% ipython --no-banner

In [1]: import numpy as np

In [2]: import numpy.linalg as la

In [3]: np.set_printoptions(suppress=True, linewidth=200)

In [4]: rd = lambda a: np.round(a, 1) + 0

In [5]: X = np.loadtxt("sample2.csv", delimiter=",")

In [6]: print(X)
[[ 4.  4.  4.  4.  4.  4.  4.]
 [ 4.  8.  8.  8.  8.  8.  8.]
 [ 4.  8. 12. 12. 12. 12. 12.]
 [ 4.  8. 12. 16. 16. 16. 16.]
 [ 4.  8. 12. 16. 20. 20. 20.]
 [ 4.  8. 12. 16. 20. 24. 24.]
 [ 4.  8. 12. 16. 20. 24. 28.]]

In [7]: ev, vecs = la.eigh(X)

In [8]: x0 = np.array([2, -2, -3, 1, 1, 3, 2])

In [9]: print(rd(vecs * np.maximum(ev, 0) @ vecs.T))
[[ 4.  4.  4.  4.  4.  4.  4.]
 [ 4.  8.  8.  8.  8.  8.  8.]
 [ 4.  8. 12. 12. 12. 12. 12.]
 [ 4.  8. 12. 16. 16. 16. 16.]
 [ 4.  8. 12. 16. 20. 20. 20.]
 [ 4.  8. 12. 16. 20. 24. 24.]
 [ 4.  8. 12. 16. 20. 24. 28.]]

In [10]: print(np.abs(X).sum(axis=1).max(), rd(np.abs(ev).max()))
112.0 91.5

In [11]: print(rd(vecs * np.abs(ev) @ vecs.T))
[[ 4.  4.  4.  4.  4.  4.  4.]
 [ 4.  8.  8.  8.  8.  8.  8.]
 [ 4.  8. 12. 12. 12. 12. 12.]
 [ 4.  8. 12. 16. 16. 16. 16.]
 [ 4.  8. 12. 16. 20. 20. 20.]
 [ 4.  8. 12. 16. 20. 24. 24.]
 [ 4.  8. 12. 16. 20. 24. 28.]]

In [12]: rng = np.random.default_rng(33987)

In [13]: out = X + rng.integers(-2, 3, (7, 1)) @ rng.integers(-2, 3, (1, 7))

In [14]: print(out)
[[ 4.  3.  6.  3.  3.  6.  2.]
 [ 4.  9.  6.  9.  9.  6. 10.]
 [ 4. 10.  8. 14. 14.  8. 16.]
 [ 4. 10.  8. 18. 18. 12. 20.]
 [ 4.  6. 16. 14. 18. 24. 16.]
 [ 4. 10.  8. 18. 22. 20. 28.]
 [ 4. 10.  8. 18. 22. 20. 32.]]

In [15]: print(np.abs(out - X).sum(axis=1))
[ 9.  9. 18. 18. 18. 18. 18.]

In [16]: print(la.matrix_rank(out - X, tol=1e-8))
1

In [17]: out = la.inv(X)

In [18]: print(rd(out))
[[ 0.5 -0.2  0.   0.   0.   0.   0. ]
 [-0.2  0.5 -0.2  0.   0.   0.   0. ]
 [ 0.  -0.2  0.5 -0.2  0.   0.   0. ]
 [ 0.   0.  -0.2  0.5 -0.2  0.   0. ]
 [ 0.   0.   0.  -0.2  0.5 -0.2  0. ]
 [ 0.   0.   0.   0.  -0.2  0.5 -0.2]
 [ 0.   0.   0.   0.   0.  -0.2  0.2]]

In [19]: print(rd(la.det(X) * out))
[[ 8192. -4096.     0.     0.     0.     0.     0.]
 [-4096.  8192. -4096.     0.     0.     0.     0.]
 [    0. -4096.  8192. -4096.     0.     0.     0.]
 [    0.     0. -4096.  8192. -4096.     0.     0.]
 [    0.     0.     0. -4096.  8192. -4096.     0.]
 [    0.     0.     0.     0. -4096.  8192. -4096.]
 [    0.     0.     0.     0.     0. -4096.  4096.]]

In [20]: print(rd(la.slogdet(X)[0]))
1.0

In [21]: O, _ = la.qr(np.array([[0.8, -0.6, 0.3, -0.6, -1.2],
    ...:     [1.7, 0.8, 1.1, -0.4, 1.0],
    ...:     [-0.5, -1.0, -0.4, -0.8, 0.0],
    ...:     [0.6, 0.2, -0.2, -2.4, 0.4],
    ...:     [-2.0, -0.7, -0.1, -1.6, -0.9]]))

In [22]: ev = np.array([0, -2, 3, -2, -2])

In [23]: arr = O @ np.diag(ev) @ O.T

In [24]: print(rd(arr))
[[-1.5  1.2 -0.3 -0.4  0.3]
 [ 1.2  0.8 -0.6 -1.1  1. ]
 [-0.3 -0.6 -1.9  0.2 -0.1]
 [-0.4 -1.1  0.2 -1.  -1.5]
 [ 0.3  1.  -0.1 -1.5  0.5]]

In [25]: hat = np.triu(np.array([[2, 0, 0, 2, -2],
    ...:     [2, 0, 2, -2, -1],
    ...:     [-1, -1, -2, -2, 2],
    ...:     [-1, -2, 2, 0, 2],
    ...:     [1, -2, -1, 0, 1]]), 1) + np.eye(5)

In [26]: out = hat @ arr @ la.inv(hat)

In [27]: print(rd(np.trace(out)), rd(np.trace(arr)))
-3.0 -3.0

In [28]: print(rd(hat @ arr - arr @ hat))
[[-1.6 -4.2 -1.9  5.9 -4.5]
 [ 0.1  0.1 -5.7  1.9  9. ]
 [ 1.6  4.2  0.7 -5.4  6.4]
 [ 0.7  1.9  2.1 -4.   0.7]
 [ 0.   0.  -1.9  1.1  4.8]]
